$ python3 -q
>>> import numpy as np
>>> np.set_printoptions(precision=2, suppress=True, linewidth=140)
>>> K = np.loadtxt("data.csv", delimiter=",")
>>> print(K)
[[-2.  2.  2.  1. -1. -2.  2. -1. -3. -2. -1.]
 [ 0.  2. -1. -1.  3.  3.  2.  1. -3.  0.  1.]
 [ 0.  0.  2. -1.  1.  2.  2.  1. -3.  3.  1.]
 [ 0.  0.  0.  2.  0. -3. -1.  1.  3. -1.  0.]
 [ 0.  0.  0.  0.  2. -1. -2. -1.  1.  3. -1.]
 [ 0.  0.  0.  0.  0.  3. -3. -3.  2.  3. -2.]
 [ 0.  0.  0.  0.  0.  0.  2. -1.  1. -3.  3.]
 [ 0.  0.  0.  0.  0.  0.  0.  1. -1. -1. -1.]
 [ 0.  0.  0.  0.  0.  0.  0.  0.  1. -3. -3.]
 [ 0.  0.  0.  0.  0.  0.  0.  0.  0.  2. -3.]
 [ 0.  0.  0.  0.  0.  0.  0.  0.  0.  0.  3.]]
>>> x = np.array([9, 0, 5, -3, 8, -1, -7, -5, -3, -1, 9])
>>> target = K @ x
>>> print(target)
[-24.  18.  15.  -9.  21.   6.  18. -10. -27. -29.  27.]
>>> print(np.linalg.solve(K, K[:, 0]))
[1. 0. 0. 0. 0. 0. 0. 0. 0. 0. 0.]
>>> print(np.linalg.solve(K, -2 * target))
[-18.   0. -10.   6. -16.   2.  14.  10.   6.   2. -18.]
>>> U, sig = np.linalg.svd(K)
Traceback (most recent call last):
  File "<python-input-9>", line 1, in <module>
    U, sig = np.linalg.svd(K)
    ^^^^^^
ValueError: too many values to unpack (expected 2)
>>> U, sig, vt = np.linalg.svd(K, full_matrices=False)
>>> print(np.round(sig / sig[0], 2) + 0)
[1.   0.95 0.68 0.52 0.44 0.35 0.22 0.17 0.14 0.02 0.  ]
>>> print(np.allclose(U * sig @ vt, K))
True
>>> print(round(float(np.sqrt((sig ** 2).sum())), 2), round(np.linalg.norm(K), 2))
16.4 16.4
>>> print(sig)
[9.4  8.89 6.39 4.91 4.17 3.29 2.05 1.56 1.33 0.22 0.03]
>>> print(np.linalg.matrix_rank(K - K[0, 0] * np.eye(11)))
10
>>> print(np.prod(np.diag(K)), round(np.linalg.det(K), 2))
-1152.0 -1152.0
>>> print(np.sort(np.linalg.eigvals(K)))
[-2.  1.  1.  2.  2.  2.  2.  2.  2.  3.  3.]
>>> arr = np.loadtxt("arr.csv", delimiter=",")
>>> print(arr)
[[ 34.  25. -37.]
 [ 25.  25. -25.]
 [-37. -25.  41.]]
>>> print(round(float(np.linalg.norm(arr, 2) / np.linalg.norm(arr)), 2))
1.0
>>> print(np.linalg.cond(arr) > 100)
True
>>> print(np.argsort(-np.linalg.norm(arr, axis=0).round(6), kind="stable")[:3])
[2 0 1]
>>> ev, evecs = np.linalg.eigh(arr)
>>> print(np.abs(evecs[:, -1]))
[0.6  0.46 0.65]
>>> print(np.linalg.eigvalsh(arr + 3 * np.eye(3)))
[ 3.    9.99 96.01]
>>> print((ev > 1e-8).sum(), (ev < -1e-8).sum())
2 0
>>> print(np.unique(ev.round(6) + 0, return_counts=True)[1])
[1 1 1]
>>> rank = np.linalg.matrix_rank(arr)
>>> print(rank)
2
>>> N = np.linalg.svd(arr)[2][rank:].T
>>> print(N @ N.T)
[[ 0.62 -0.15  0.46]
 [-0.15  0.04 -0.12]
 [ 0.46 -0.12  0.35]]
>>> print(np.linalg.matrix_rank(arr.T @ arr), np.linalg.matrix_rank(arr @ arr.T))
2 2
>>> print([int(np.linalg.matrix_rank(np.delete(arr, i, axis=0))) for i in range(3)])
[2, 2, 2]
>>> print([int(np.linalg.matrix_rank(arr[:i])) for i in range(1, len(arr) + 1)])
[1, 2, 2]
>>> X = np.load("run11.npy")
>>> print(X)
[[-3  0 -2 -1]
 [-1  0  2 -1]
 [-3  1 -2  3]
 [ 0  3 -2  3]]
>>> x = np.array([1, 0, 2, 2])
>>> target = X @ x
>>> coef, lr = np.zeros(4), 1 / np.linalg.norm(X, 2) ** 2
>>> for i in range(30):
...     coef -= lr * X.T @ (X @ coef - target)
...     if i % 5 == 0: print(i, round(np.linalg.norm(X @ coef - target), 2))
... 
0 6.26
5 2.47
10 1.56
15 1.03
20 0.71
25 0.5
>>> print(coef)
[1.03 0.19 1.94 1.83]
>>> print(np.round(np.linalg.cond(X), 2))
4.61
>>> out = X ** -1
Traceback (most recent call last):
  File "<python-input-43>", line 1, in <module>
    out = X ** -1
          ~~^^~~~
ValueError: Integers to negative integer powers are not allowed.
>>> out = np.linalg.inv(X)
>>> print(np.round(np.linalg.det(X) * np.linalg.det(out), 2))
1.0
>>> print(out)
[[-0.11 -0.21 -0.16  0.05]
 [ 0.16  0.32 -0.26  0.42]
 [-0.2   0.36  0.08 -0.03]
 [-0.29 -0.08  0.32 -0.11]]
>>> print(np.linalg.det(X) * out)
[[  8.  16.  12.  -4.]
 [-12. -24.  20. -32.]
 [ 15. -27.  -6.   2.]
 [ 22.   6. -24.   8.]]
>>> print(np.round(np.linalg.inv(out), 2) + 0)
[[-3.  0. -2. -1.]
 [-1.  0.  2. -1.]
 [-3.  1. -2.  3.]
 [ 0.  3. -2.  3.]]
>>> print((np.abs(out) > 1e-9).astype(int))
[[1 1 1 1]
 [1 1 1 1]
 [1 1 1 1]
 [1 1 1 1]]
>>> print(np.round(np.linalg.slogdet(X)[0], 2))
-1.0
>>> print(np.kron(np.eye(2, dtype=int), X))
[[-3  0 -2 -1  0  0  0  0]
 [-1  0  2 -1  0  0  0  0]
 [-3  1 -2  3  0  0  0  0]
 [ 0  3 -2  3  0  0  0  0]
 [ 0  0  0  0 -3  0 -2 -1]
 [ 0  0  0  0 -1  0  2 -1]
 [ 0  0  0  0 -3  1 -2  3]
 [ 0  0  0  0  0  3 -2  3]]
>>> print(round(float(np.linalg.det(2 * X)), 2), np.round(np.linalg.det(X), 2))
-1216.0 -76.0
>>> print(np.round(np.linalg.eigvals(X).sum().real, 2))
-2.0
>>> print(np.einsum("ii->", X))
-2
>>> print(np.einsum("ij,ji->", X, X))
20
>>> print(np.round(np.linalg.det(X.T), 2))
-76.0
>>> rng = np.random.default_rng(743)
>>> labels = rng.permutation(4)
>>> out = X[:, labels] * rng.choice([-1, 1], 4)
>>> print(out)
[[ 2  3  0 -1]
 [-2  1  0 -1]
 [ 2  3 -1  3]
 [ 2  0 -3  3]]
>>> U, _, vt = np.linalg.svd(X.T @ out)
>>> print(np.round(np.linalg.lstsq(X, out)[0], 2) + 0)
[[ 0. -1.  0.  0.]
 [ 0.  0. -1.  0.]
 [-1.  0.  0.  0.]
 [ 0.  0.  0.  1.]]
>>> data = np.load("mat.npy")
>>> print(data)
[[ -6   2  -8 -10   1  -2  -5 -10   0]
 [ -7   1  -9 -11   0  -3  -6 -11  -1]
 [ -8   0 -10 -12  -1  -4  -7 -12  -2]
 [ -8   0 -10 -12  -1  -4  -7 -12  -2]
 [ -2   6  -4  -6   5   2  -1  -6   4]
 [ -2   6  -4  -6   5   2  -1  -6   4]
 [ -2   6  -4  -6   5   2  -1  -6   4]
 [ -3   5  -5  -7   4   1  -2  -7   3]
 [ -2   6  -4  -6   5   2  -1  -6   4]
 [ -4   4  -6  -8   3   0  -3  -8   2]
 [ -3   5  -5  -7   4   1  -2  -7   3]]
>>> rank = np.linalg.matrix_rank(data)
>>> print(rank)
2
>>> N = np.linalg.svd(data)[2][rank:].T
>>> print(np.allclose(data @ N, 0))
True
>>> print([int(np.linalg.matrix_rank(np.delete(data, i, axis=0))) for i in range(11)])
[2, 2, 2, 2, 2, 2, 2, 2, 2, 2, 2]
>>> print([int(np.linalg.matrix_rank(data[:, :j + 1])) for j in range(9)])
[1, 2, 2, 2, 2, 2, 2, 2, 2]
>>> print([int(np.linalg.matrix_rank(data[:i])) for i in range(1, len(data) + 1)])
[1, 2, 2, 2, 2, 2, 2, 2, 2, 2, 2]
>>> print(np.round(data @ np.linalg.pinv(data) @ data, 2) + 0)
[[ -6.   2.  -8. -10.   1.  -2.  -5. -10.   0.]
 [ -7.   1.  -9. -11.   0.  -3.  -6. -11.  -1.]
 [ -8.   0. -10. -12.  -1.  -4.  -7. -12.  -2.]
 [ -8.   0. -10. -12.  -1.  -4.  -7. -12.  -2.]
 [ -2.   6.  -4.  -6.   5.   2.  -1.  -6.   4.]
 [ -2.   6.  -4.  -6.   5.   2.  -1.  -6.   4.]
 [ -2.   6.  -4.  -6.   5.   2.  -1.  -6.   4.]
 [ -3.   5.  -5.  -7.   4.   1.  -2.  -7.   3.]
 [ -2.   6.  -4.  -6.   5.   2.  -1.  -6.   4.]
 [ -4.   4.  -6.  -8.   3.   0.  -3.  -8.   2.]
 [ -3.   5.  -5.  -7.   4.   1.  -2.  -7.   3.]]
>>> print(round(np.trace(np.linalg.pinv(data) @ data), 2))
2.0
>>> print(np.abs(np.diag(np.linalg.qr(data)[1])) > 1e-9)
[ True  True False False False False False False False]
>>> print(np.linalg.lstsq(data[:-1].T, data[-1])[2])
2
>>> W0 = np.array([[2.0, -2.0, 0.0, 0.0],
...     [1.0, 3.0, 0.0, 0.0],
...     [0.0, 0.0, 3.0, 0.0],
...     [0.0, 0.0, 0.0, 2.0]])
>>> w1 = np.array([[1, -2], [0, -3], [2, -3], [-1, -3]])
>>> coef = np.array([0, 3])
>>> hid = np.maximum(W0 @ w1 + coef, 0)
>>> print((hid > 0).mean(axis=0))
[0.75 0.25]
>>> print(np.linalg.matrix_rank(hid))
2
>>> Z = np.array([[-3, -2], [4, -3]])
>>> print(w1 @ Z)
[[-11   4]
 [-12   9]
 [-18   5]
 [ -9  11]]
>>> print(hid @ Z)
[[ 14. -19.]
 [ -3.  -2.]
 [-18. -12.]
 [  0.   0.]]
>>> print(np.linalg.norm(W0, axis=0))
[2.24 3.61 3.   2.  ]
>>> print(np.round(np.linalg.norm(W0[3], 1), 2), round(float(np.linalg.norm(W0[3], np.inf)), 2))
2.0 2.0
>>> print(round(float(np.linalg.norm(W0, "nuc")), 2))
10.83
>>> print(np.linalg.norm(W0, axis=1).argmax())
1
>>> print(np.round(np.linalg.norm(W0[3] - W0[1]), 2))
3.74
>>> print((np.linalg.matrix_power((W0 != 0) + (W0.T != 0) + np.eye(4), 4) > 0).astype(int))
[[1 1 0 0]
 [1 1 0 0]
 [0 0 1 0]
 [0 0 0 1]]
>>> print(np.round(np.linalg.det(W0), 2))
48.0
>>> print(np.sort(np.linalg.eigvals(W0).real))
[2.  2.5 2.5 3. ]
>>> print(W0 @ W0)
[[  2. -10.   0.   0.]
 [  5.   7.   0.   0.]
 [  0.   0.   9.   0.]
 [  0.   0.   0.   4.]]
>>> print((W0 != 0).astype(int))
[[1 1 0 0]
 [1 1 0 0]
 [0 0 1 0]
 [0 0 0 1]]
>>> def softmax(z):
...     e = np.exp(z - z.max(axis=-1, keepdims=True))
...     return e / e.sum(axis=-1, keepdims=True)
... 
>>> print(np.round(softmax(10 * W0[3]), 2) + 0)
[0. 0. 0. 1.]
>>> print(softmax(W0[3]))
[0.1  0.1  0.1  0.71]
>>> att = W0 @ W0.T / np.sqrt(4)
>>> print(np.round(softmax(att), 2) + 0)
[[0.96 0.   0.02 0.02]
 [0.   0.99 0.01 0.01]
 [0.01 0.01 0.97 0.01]
 [0.1  0.1  0.1  0.71]]
>>> print(softmax(att).round(6).argmax(axis=1))
[0 1 2 3]
>>> labels = rng.permutation(4)
>>> print(labels)
[2 3 1 0]
>>> out = W0[labels][:, labels]
>>> print(out)
[[ 3.  0.  0.  0.]
 [ 0.  2.  0.  0.]
 [ 0.  0.  3.  1.]
 [ 0.  0. -2.  2.]]
>>> print(np.trace(out))
10.0
>>> print(np.sort(np.abs(np.linalg.eigvals(out))))
[2.   2.83 2.83 3.  ]
>>> A = np.eye(3, dtype=int)[rng.permutation(3)]
>>> print(A)
[[0 1 0]
 [1 0 0]
 [0 0 1]]
>>> print(np.linalg.pinv(A))
[[0. 1. 0.]
 [1. 0. 0.]
 [0. 0. 1.]]
>>> print(A @ A.T)
[[1 0 0]
 [0 1 0]
 [0 0 1]]
>>> print(np.linalg.svd(A, compute_uv=False))
[1. 1. 1.]
>>> print(A.T @ A)
[[1 0 0]
 [0 1 0]
 [0 0 1]]
